$ ipython --no-banner

In [1]: import numpy as np

In [2]: np.set_printoptions(precision=2, suppress=True, linewidth=120)

In [3]: K = np.array([[1.0, 0.2, 0.04, 0.01, 0.0, 0.0, 0.0, 0.0],
   ...:     [0.2, 1.0, 0.2, 0.04, 0.01, 0.0, 0.0, 0.0],
   ...:     [0.04, 0.2, 1.0, 0.2, 0.04, 0.01, 0.0, 0.0],
   ...:     [0.01, 0.04, 0.2, 1.0, 0.2, 0.04, 0.01, 0.0],
   ...:     [0.0, 0.01, 0.04, 0.2, 1.0, 0.2, 0.04, 0.01],
   ...:     [0.0, 0.0, 0.01, 0.04, 0.2, 1.0, 0.2, 0.04],
   ...:     [0.0, 0.0, 0.0, 0.01, 0.04, 0.2, 1.0, 0.2],
   ...:     [0.0, 0.0, 0.0, 0.0, 0.01, 0.04, 0.2, 1.0]])

In [4]: # equal to its transpose

In [5]: u = np.array([0, 0, 2, 1, 1, 2, 0, 2])

In [6]: Y = K + np.outer(u, np.eye(8)[1])

In [7]: np.linalg.matrix_rank(np.linalg.inv(Y) - np.linalg.inv(K), tol=1e-8)
Out[7]: np.int64(1)

In [8]: round(float(np.linalg.det(Y) / np.linalg.det(K)), 2), round(float(1 + np.linalg.solve(K, u)[1]), 2)
Out[8]: (0.59, 0.59)

In [9]: vals, V = np.linalg.eigh(K)

In [10]: vals
Out[10]: array([0.68, 0.72, 0.79, 0.88, 1.  , 1.16, 1.32, 1.45])

In [11]: np.linalg.eigvalsh(K + 3 * np.eye(8))
Out[11]: array([3.68, 3.72, 3.79, 3.88, 4.  , 4.16, 4.32, 4.45])

In [12]: np.round(V.T @ V, 2) + 0
Out[12]: 
array([[1., 0., 0., 0., 0., 0., 0., 0.],
       [0., 1., 0., 0., 0., 0., 0., 0.],
       [0., 0., 1., 0., 0., 0., 0., 0.],
       [0., 0., 0., 1., 0., 0., 0., 0.],
       [0., 0., 0., 0., 1., 0., 0., 0.],
       [0., 0., 0., 0., 0., 1., 0., 0.],
       [0., 0., 0., 0., 0., 0., 1., 0.],
       [0., 0., 0., 0., 0., 0., 0., 1.]])

In [13]: np.round(V @ np.diag(vals) @ V.T, 2) + 0
Out[13]: 
array([[1.  , 0.2 , 0.04, 0.01, 0.  , 0.  , 0.  , 0.  ],
       [0.2 , 1.  , 0.2 , 0.04, 0.01, 0.  , 0.  , 0.  ],
       [0.04, 0.2 , 1.  , 0.2 , 0.04, 0.01, 0.  , 0.  ],
       [0.01, 0.04, 0.2 , 1.  , 0.2 , 0.04, 0.01, 0.  ],
       [0.  , 0.01, 0.04, 0.2 , 1.  , 0.2 , 0.04, 0.01],
       [0.  , 0.  , 0.01, 0.04, 0.2 , 1.  , 0.2 , 0.04],
       [0.  , 0.  , 0.  , 0.01, 0.04, 0.2 , 1.  , 0.2 ],
       [0.  , 0.  , 0.  , 0.  , 0.01, 0.04, 0.2 , 1.  ]])

In [14]: (vals > 1e-8).sum(), (vals < -1e-8).sum()
Out[14]: (np.int64(8), np.int64(0))

In [15]: np.linalg.svd(K, compute_uv=False)
Out[15]: array([1.45, 1.32, 1.16, 1.  , 0.88, 0.79, 0.72, 0.68])

In [16]: Y = np.linalg.inv(K)

In [17]: round(np.linalg.det(K) * np.linalg.det(Y), 2)
Out[17]: np.float64(1.0)

In [18]: round(np.linalg.cond(K), 2)
Out[18]: np.float64(2.15)

In [19]: np.round(np.linalg.det(K) * Y, 2) + 0
Out[19]: 
array([[ 0.78, -0.16,  0.  ,  0.  ,  0.  ,  0.  ,  0.  ,  0.  ],
       [-0.16,  0.81, -0.16,  0.  ,  0.  ,  0.  ,  0.  ,  0.  ],
       [ 0.  , -0.16,  0.81, -0.16,  0.  ,  0.  ,  0.  ,  0.  ],
       [ 0.  ,  0.  , -0.16,  0.81, -0.16,  0.  ,  0.  ,  0.  ],
       [ 0.  ,  0.  ,  0.  , -0.16,  0.81, -0.16,  0.  ,  0.  ],
       [ 0.  ,  0.  ,  0.  ,  0.  , -0.16,  0.81, -0.16,  0.  ],
       [ 0.  ,  0.  ,  0.  ,  0.  ,  0.  , -0.16,  0.81, -0.16],
       [ 0.  ,  0.  ,  0.  ,  0.  ,  0.  ,  0.  , -0.16,  0.78]])

In [20]: (np.abs(Y) > 1e-9).astype(int)
Out[20]: 
array([[1, 1, 1, 1, 1, 1, 1, 1],
       [1, 1, 1, 1, 1, 1, 1, 1],
       [1, 1, 1, 1, 1, 1, 1, 1],
       [1, 1, 1, 1, 1, 1, 1, 1],
       [1, 1, 1, 1, 1, 1, 1, 1],
       [1, 1, 1, 1, 1, 1, 1, 1],
       [1, 1, 1, 1, 1, 1, 1, 1],
       [1, 1, 1, 1, 1, 1, 1, 1]])

In [21]: Y.round(2) + 0
Out[21]: 
array([[ 1.04, -0.21,  0.  ,  0.  ,  0.  ,  0.  ,  0.  ,  0.  ],
       [-0.21,  1.08, -0.21,  0.  ,  0.  ,  0.  ,  0.  ,  0.  ],
       [ 0.  , -0.21,  1.08, -0.21,  0.  ,  0.  ,  0.  ,  0.  ],
       [ 0.  ,  0.  , -0.21,  1.08, -0.21,  0.  ,  0.  ,  0.  ],
       [ 0.  ,  0.  ,  0.  , -0.21,  1.08, -0.21,  0.  ,  0.  ],
       [ 0.  ,  0.  ,  0.  ,  0.  , -0.21,  1.08, -0.21,  0.  ],
       [ 0.  ,  0.  ,  0.  ,  0.  ,  0.  , -0.21,  1.08, -0.21],
       [ 0.  ,  0.  ,  0.  ,  0.  ,  0.  ,  0.  , -0.21,  1.04]])

In [22]: np.round(np.linalg.slogdet(K)[0], 2)
Out[22]: np.float64(1.0)

In [23]: np.round(K @ Y, 2) + 0
Out[23]: 
array([[1., 0., 0., 0., 0., 0., 0., 0.],
       [0., 1., 0., 0., 0., 0., 0., 0.],
       [0., 0., 1., 0., 0., 0., 0., 0.],
       [0., 0., 0., 1., 0., 0., 0., 0.],
       [0., 0., 0., 0., 1., 0., 0., 0.],
       [0., 0., 0., 0., 0., 1., 0., 0.],
       [0., 0., 0., 0., 0., 0., 1., 0.],
       [0., 0., 0., 0., 0., 0., 0., 1.]])

In [24]: np.round(np.linalg.inv(Y), 2) + 0
Out[24]: 
array([[1.  , 0.2 , 0.04, 0.01, 0.  , 0.  , 0.  , 0.  ],
       [0.2 , 1.  , 0.2 , 0.04, 0.01, 0.  , 0.  , 0.  ],
       [0.04, 0.2 , 1.  , 0.2 , 0.04, 0.01, 0.  , 0.  ],
       [0.01, 0.04, 0.2 , 1.  , 0.2 , 0.04, 0.01, 0.  ],
       [0.  , 0.01, 0.04, 0.2 , 1.  , 0.2 , 0.04, 0.01],
       [0.  , 0.  , 0.01, 0.04, 0.2 , 1.  , 0.2 , 0.04],
       [0.  , 0.  , 0.  , 0.01, 0.04, 0.2 , 1.  , 0.2 ],
       [0.  , 0.  , 0.  , 0.  , 0.01, 0.04, 0.2 , 1.  ]])

In [25]: np.allclose(Y, K.T)
Out[25]: False

In [26]: E = np.array([[-2, -1, 2, 2, 0, 0, 0, 3, -3],
    ...:     [-1, 2, -1, -1, -1, -3, 0, -2, 2],
    ...:     [-1, 1, -1, 0, 2, -1, -2, -2, 2],
    ...:     [1, 1, -3, 2, 3, -2, -3, 2, -2],
    ...:     [-1, -1, 1, 0, 2, -3, -3, 1, -2],
    ...:     [-1, 2, 3, -3, -1, 2, 2, 3, 3],
    ...:     [1, 0, 2, -2, 2, -2, 2, -2, 2],
    ...:     [-3, -1, -1, 3, -1, -3, 3, -2, 2],
    ...:     [2, 0, 2, -2, -2, 1, 2, -3, 1]])

In [27]: E[6] = E[2]

In [28]: E
Out[28]: 
array([[-2, -1,  2,  2,  0,  0,  0,  3, -3],
       [-1,  2, -1, -1, -1, -3,  0, -2,  2],
       [-1,  1, -1,  0,  2, -1, -2, -2,  2],
       [ 1,  1, -3,  2,  3, -2, -3,  2, -2],
       [-1, -1,  1,  0,  2, -3, -3,  1, -2],
       [-1,  2,  3, -3, -1,  2,  2,  3,  3],
       [-1,  1, -1,  0,  2, -1, -2, -2,  2],
       [-3, -1, -1,  3, -1, -3,  3, -2,  2],
       [ 2,  0,  2, -2, -2,  1,  2, -3,  1]])

In [29]: # rows and columns are dependent

In [30]: np.abs(np.diag(np.linalg.qr(E)[1])) > 1e-9
Out[30]: array([ True,  True,  True,  True,  True,  True,  True,  True, False])

In [31]: np.round(E @ np.linalg.pinv(E) @ E, 2) + 0
Out[31]: 
array([[-2., -1.,  2.,  2.,  0.,  0.,  0.,  3., -3.],
       [-1.,  2., -1., -1., -1., -3.,  0., -2.,  2.],
       [-1.,  1., -1.,  0.,  2., -1., -2., -2.,  2.],
       [ 1.,  1., -3.,  2.,  3., -2., -3.,  2., -2.],
       [-1., -1.,  1.,  0.,  2., -3., -3.,  1., -2.],
       [-1.,  2.,  3., -3., -1.,  2.,  2.,  3.,  3.],
       [-1.,  1., -1.,  0.,  2., -1., -2., -2.,  2.],
       [-3., -1., -1.,  3., -1., -3.,  3., -2.,  2.],
       [ 2.,  0.,  2., -2., -2.,  1.,  2., -3.,  1.]])

In [32]: Uu, s, vt = np.linalg.svd(E)

In [33]: s.round(2) + 0
Out[33]: array([10.55,  8.93,  6.81,  5.69,  4.07,  3.08,  1.4 ,  1.15,  0.  ])

In [34]: Y = Uu[:, :8] @ np.diag(s[:8]) @ vt[:8]

In [35]: round(np.linalg.norm(E - Y, 2), 2), round(s[8], 2)
Out[35]: (np.float64(0.0), np.float64(0.0))

In [36]: round(np.abs(E - Y).max(), 2)
Out[36]: np.float64(0.0)

In [37]: A = np.loadtxt("data.csv", delimiter=",")

In [38]: A
Out[38]: 
array([[ 10.,  -3.,   0.,   3.,  -6., -14.,  -8., -13.,   4.],
       [ -5.,   4.,  -3.,  -1.,  -2.,   4.,  -4.,   1.,   1.],
       [ 10.,  -6.,  -1.,   2.,  -9., -10.,  -7.,  -5.,   2.],
       [  1.,  12.,  -3.,   1.,  -1.,   1.,  -7.,  -3.,   3.],
       [  5.,   4.,   1.,   4.,  -8.,  -3.,  -5.,   1.,  -1.],
       [  2.,  -4.,   5.,   0.,  -5.,  -5.,  -2.,  -5.,   0.],
       [  4.,   0.,   8.,   2.,   0.,  -4.,   0.,  -5.,   1.],
       [  9.,  -1.,   2.,   1.,  -7.,  -5.,  -7.,  -7.,  -3.],
       [  5.,  -5.,   5.,   1.,  -3.,  -1.,  -2.,  -3.,  -4.],
       [ 10., -10.,  10.,   4.,  -5., -10.,  -2.,  -6.,   2.],
       [  4.,   0.,   8.,   2.,   0.,  -4.,   0.,  -5.,   1.],
       [ 10.,  -3.,   0.,   3.,  -6., -14.,  -8., -13.,   4.],
       [  6., -10.,   2.,   2.,  -5.,  -6.,  -2.,  -1.,   1.],
       [  0.,   0.,   0.,   0.,   0.,   0.,   0.,   0.,   0.],
       [  7.,  -9.,  10.,   1.,  -8.,  -6.,  -4.,  -8.,  -4.],
       [  0.,   3.,  -9.,   0.,  -8.,  -5.,  -9.,  -1.,   7.],
       [  0.,   0.,   0.,   0.,   0.,   0.,   0.,   0.,   0.],
       [  9.,  -1.,   2.,   1.,  -7.,  -5.,  -7.,  -7.,  -3.],
       [ 11., -15.,   6.,  11., -17.,  -5.,  -5.,   1.,  -3.],
       [  1.,  -5.,  -3.,   1.,  -2.,  -5.,   0.,   2.,   5.],
       [  6., -10.,   1.,  10., -14.,  -4.,  -3.,   4.,   1.],
       [  2.,   3.,   5.,   2.,   0.,   4.,  -4.,  -2.,  -2.],
       [  3.,  -2.,   2.,   3.,  -2.,  -1.,  -4.,   0.,   3.],
       [  3.,  -2.,   1.,   9., -12.,   9.,  -7.,   5.,  -7.],
       [  1.,   0., -10.,   7.,  -2.,   4.,  -6.,  -1.,   2.],
       [  0.,   0.,   0.,   0.,   0.,   0.,   0.,   0.,   0.],
       [  9.,  -8.,   3.,   4.,   0.,  -6.,  -3.,  -7.,  -1.]])

In [39]: d = np.linalg.norm(A[:, None] - A[None], axis=-1)

In [40]: d[3].round(6).argsort(kind="stable")[:4]
Out[40]: array([ 3,  1, 21,  4])

In [41]: np.flatnonzero(d[3] < d.mean() / 2)
Out[41]: array([3])

In [42]: np.linalg.matrix_rank(d ** 2)
Out[42]: np.int64(11)

In [43]: d.mean(axis=1).argmax()
Out[43]: np.int64(18)

In [44]: Xc = A - A.mean(axis=1)
---------------------------------------------------------------------------
ValueError                                Traceback (most recent call last)
Cell In[44], line 1
----> 1 Xc = A - A.mean(axis=1)

ValueError: operands could not be broadcast together with shapes (27,9) (27,) 

In [45]: Xc = A - A.mean(axis=0)

In [46]: Uu, s, vt = np.linalg.svd(Xc, full_matrices=False)

In [47]: np.abs(vt[-1])
Out[47]: array([0.37, 0.02, 0.07, 0.24, 0.33, 0.49, 0.46, 0.27, 0.41])

In [48]: np.linalg.matrix_rank(Xc)
Out[48]: np.int64(9)

In [49]: np.round(Xc.mean(axis=0), 2) + 0
Out[49]: array([0., 0., 0., 0., 0., 0., 0., 0., 0.])

In [50]: vt[0] * np.sign(vt[0, np.abs(vt[0]).argmax()])
Out[50]: array([-0.45,  0.53, -0.31, -0.13,  0.29,  0.49,  0.05,  0.28,  0.04])

In [51]: np.abs(Uu[:, 0]).argmax()
Out[51]: np.int64(18)

In [52]: Xc = A - A.mean(axis=0)

In [53]: V = np.linalg.svd(Xc)[2][:8]

In [54]: Y = Xc - Xc @ V.T @ V

In [55]: Y.std(axis=0)
Out[55]: array([0.12, 0.01, 0.02, 0.08, 0.1 , 0.15, 0.14, 0.08, 0.13])

In [56]: Y = np.c_[A[:, :5] @ np.array([[0, 1, 2, 1, 0],
    ...:     [1, 2, 0, 1, 0],
    ...:     [0, 1, 1, 2, 0],
    ...:     [0, 2, 1, 2, 2],
    ...:     [1, 2, 0, 0, 2]]), np.array([1, 2, 0, 2, 2, 2, 1, 1, 0, 1, 0, 0, 1, 0, 0, 2, 1, 1, 2, 1, 2, 0, 1, 2, 1, 1, 2])]

In [57]: Y
Out[57]: 
array([[ -9.,  -2.,  23.,  13.,  -6.,   1.],
       [  2.,  -6., -14.,  -9.,  -6.,   2.],
       [-15., -17.,  21.,   6., -14.,   0.],
       [ 11.,  22.,   0.,   9.,   0.,   2.],
       [ -4.,   6.,  15.,  19.,  -8.,   2.],
       [ -9., -11.,   9.,   8., -10.,   2.],
       [  0.,  16.,  18.,  24.,   4.,   1.],
       [ -8.,  -3.,  21.,  14., -12.,   1.],
       [ -8.,  -4.,  16.,  12.,  -4.,   0.],
       [-15.,  -2.,  34.,  28.,  -2.,   1.],
       [  0.,  16.,  18.,  24.,   4.,   0.],
       [ -9.,  -2.,  23.,  13.,  -6.,   0.],
       [-15., -18.,  16.,   4.,  -6.,   1.],
       [  0.,   0.,   0.,   0.,   0.,   0.],
       [-17., -15.,  25.,  20., -14.,   0.],
       [ -5., -19.,  -9., -15., -16.,   2.],
       [  0.,   0.,   0.,   0.,   0.,   1.],
       [ -8.,  -3.,  21.,  14., -12.,   1.],
       [-32., -25.,  39.,  30., -12.,   2.],
       [ -7., -14.,   0.,  -8.,  -2.,   1.],
       [-24., -21.,  23.,  18.,  -8.,   2.],
       [  3.,  17.,  11.,  19.,   4.,   0.],
       [ -4.,   3.,  11.,  11.,   2.,   1.],
       [-14.,  -6.,  16.,  21.,  -6.,   2.],
       [ -2.,   1.,  -1.,  -5.,  10.,   1.],
       [  0.,   0.,   0.,   0.,   0.,   1.],
       [ -8.,   4.,  25.,  15.,   8.,   2.]])

In [58]: np.round(np.linalg.norm(Y - A @ np.linalg.lstsq(A, Y)[0], axis=0), 2) + 0
Out[58]: array([0.  , 0.  , 0.  , 0.  , 0.  , 3.68])

In [59]: np.linalg.matrix_rank(Y)
Out[59]: np.int64(6)

In [60]: X = np.load("w.npy")

In [61]: X
Out[61]: 
array([[-0.71,  0.  ,  0.  ,  0.  ,  0.71,  0.  ],
       [ 0.  ,  1.  ,  0.  ,  0.  ,  0.  ,  0.  ],
       [ 0.  ,  0.  ,  1.  ,  0.  ,  0.  ,  0.  ],
       [ 0.  ,  0.  ,  0.  ,  1.  ,  0.  ,  0.  ],
       [-0.71,  0.  ,  0.  ,  0.  , -0.71,  0.  ],
       [ 0.  ,  0.  ,  0.  ,  0.  ,  0.  ,  1.  ]])

In [62]: t3 = np.stack([X, -1 * X, X[::-1]])

In [63]: np.linalg.norm(t3, axis=(1, 2))
Out[63]: array([2.45, 2.45, 2.45])

In [64]: np.linalg.det(t3)
Out[64]: array([ 1.,  1., -1.])

In [65]: np.linalg.matrix_rank(t3.reshape(3, -1))
Out[65]: np.int64(2)

In [66]: t3.shape
Out[66]: (3, 6, 6)

In [67]: t3.sum(axis=0)
Out[67]: 
array([[ 0.  ,  0.  ,  0.  ,  0.  ,  0.  ,  1.  ],
       [-0.71,  0.  ,  0.  ,  0.  , -0.71,  0.  ],
       [ 0.  ,  0.  ,  0.  ,  1.  ,  0.  ,  0.  ],
       [ 0.  ,  0.  ,  1.  ,  0.  ,  0.  ,  0.  ],
       [ 0.  ,  1.  ,  0.  ,  0.  ,  0.  ,  0.  ],
       [-0.71,  0.  ,  0.  ,  0.  ,  0.71,  0.  ]])

In [68]: vec = np.array([5, 9, 4, 5, 2, 9])

In [69]: X @ np.eye(6)[4]
Out[69]: array([ 0.71,  0.  ,  0.  ,  0.  , -0.71,  0.  ])

In [70]: np.linalg.norm(X @ vec) <= np.linalg.norm(X, 2) * np.linalg.norm(vec) + 1e-9
Out[70]: np.True_

In [71]: X @ (2 * vec)
Out[71]: array([-4.24, 18.  ,  8.  , 10.  , -9.9 , 18.  ])
